$ python3 -q
>>> import numpy as np
>>> np.set_printoptions(suppress=True, linewidth=160)
>>> F = np.load("case12.npy")
>>> print(F.round(2))
[[-0.11  1.03 -0.23  1.7 ]
 [ 0.33 -0.26  1.91  0.43]
 [ 1.64 -0.85 -0.53  0.55]
 [ 1.09  1.46  0.2  -0.79]]
>>> T = np.stack([F, 4 * F, F[::-1]])
>>> print((T @ F.T).shape)
(3, 4, 4)
>>> print(np.round(np.linalg.norm(T, axis=(1, 2)), 2))
[ 4. 16.  4.]
>>> print(np.round(np.linalg.det(T), 2))
[  -16. -4096.   -16.]
>>> print(np.round(np.einsum("bij,cij->bc", T, T), 2) + 0)
[[ 16.  64.   0.]
 [ 64. 256.   0.]
 [  0.   0.  16.]]
>>> print(np.linalg.matrix_rank(T.reshape(3, -1)))
2
>>> A2 = np.array([[5, -4], [2, -5], [-2, -4], [1, 3]])
>>> E = A2.T @ A2
>>> print(E)
[[ 34 -19]
 [-19  66]]
>>> vals, V = np.linalg.eigh(E)
>>> x = np.array([1, 0])
>>> print(x @ E @ x / (x @ x), round(vals[0], 2), round(float(vals[-1]), 2))
34.0 25.16 74.84
>>> print(np.abs(E).sum(axis=1).max(), round(np.abs(vals).max(), 2))
85 74.84
>>> print(x @ E @ x)
34
>>> low = np.linalg.cholesky(E)
>>> print(np.linalg.eigvalsh(E).min() > 0)
True
>>> feats = np.load("sample12.npy")
>>> print(feats)
[[ 35  -1   0]
 [ -3 -54  -4]
 [ -3  -3  38]]
>>> T = np.stack([feats, -2 * feats, feats[::-1]])
>>> print(T.shape)
(3, 3, 3)
>>> print(np.einsum("bij,cij->bc", T, T))
[[  5629 -11258   2737]
 [-11258  22516  -5474]
 [  2737  -5474   5629]]
>>> print((T @ feats.T).shape)
(3, 3, 3)
>>> print(np.round(np.linalg.norm(T, axis=(1, 2)), 2))
[ 75.03 150.05  75.03]
